$ python -q
>>> import numpy as np
>>> np.set_printoptions(precision=1, suppress=True, linewidth=160)
>>> X = np.array([[0, 0, 0, 0, 0, 0, 0],
...     [0, 3, 0, 0, 0, 0, 0],
...     [0, 0, 2, 0, 0, 0, 0],
...     [0, 0, 0, -2, 0, 0, 0],
...     [0, 0, 0, 0, 1, 0, 0],
...     [0, 0, 0, 0, 0, 0, 0],
...     [0, 0, 0, 0, 0, 0, -1]])
>>> M2 = np.array([[0, 1, 0],
...     [2, 1, 2],
...     [-2, 3, -2],
...     [3, -2, -1],
...     [-2, 2, 0],
...     [0, -2, 1],
...     [-3, 2, 2]])
>>> np.linalg.matrix_rank(np.vstack([X, M2.T]))
np.int64(7)
>>> np.einsum("ik,kj->ji", X, M2)
array([[ 0,  6, -4, -6, -2,  0,  3],
       [ 0,  3,  6,  4,  2,  0, -2],
       [ 0,  6, -4,  2,  0,  0, -2]])
>>> np.einsum("ij,ij->i", X, X)
array([0, 9, 4, 4, 1, 0, 1])
>>> np.vstack([X, M2.T]).shape
(10, 7)
>>> np.einsum("ik,kj->ij", X, M2)
array([[ 0,  0,  0],
       [ 6,  3,  6],
       [-4,  6, -4],
       [-6,  4,  2],
       [-2,  2,  0],
       [ 0,  0,  0],
       [ 3, -2, -2]])
>>> X @ M2
array([[ 0,  0,  0],
       [ 6,  3,  6],
       [-4,  6, -4],
       [-6,  4,  2],
       [-2,  2,  0],
       [ 0,  0,  0],
       [ 3, -2, -2]])
>>> np.einsum("ij->j", X)
array([ 0,  3,  2, -2,  1,  0, -1])
>>> K = np.array([[0.0, 2.0, 3.0, 3.0],
...     [2.0, 0.0, 0.0, 0.0],
...     [3.0, 0.0, 0.0, 0.0],
...     [3.0, 0.0, 0.0, 0.0]])
>>> K
array([[0., 2., 3., 3.],
       [2., 0., 0., 0.],
       [3., 0., 0., 0.],
       [3., 0., 0., 0.]])
>>> # rows and columns are dependent
>>> U, sv, Vt = np.linalg.svd(K)
>>> np.argmax(sv[:-1] / (sv[1:] + 1e-6)) + 1
np.int64(2)
>>> sv.round(1) + 0
array([4.7, 4.7, 0. , 0. ])
>>> M2 = U[:, :2] @ np.diag(sv[:2]) @ Vt[:2]
>>> M2.round(1) + 0
array([[0., 2., 3., 3.],
       [2., 0., 0., 0.],
       [3., 0., 0., 0.],
       [3., 0., 0., 0.]])
>>> round(float(np.linalg.norm(K - M2, 2)), 1), round(sv[2], 1)
(0.0, np.float64(0.0))
>>> np.linalg.matrix_rank(K, rtol=0.05)
np.int64(2)
>>> U, sv, Vt = np.linalg.svd(X)
>>> np.argmax(sv[:-1] / (sv[1:] + 1e-6)) + 1
np.int64(5)
>>> sv
array([3., 2., 2., 1., 1., 0., 0.])
>>> M2 = U[:, :5] @ np.diag(sv[:5]) @ Vt[:5]
>>> round(float(np.linalg.norm(X - M2, 2)), 1), sv[5]
(0.0, np.float64(0.0))
>>> np.linalg.matrix_rank(M2)
np.int64(5)
>>> np.abs(X - M2).max()
np.float64(0.0)
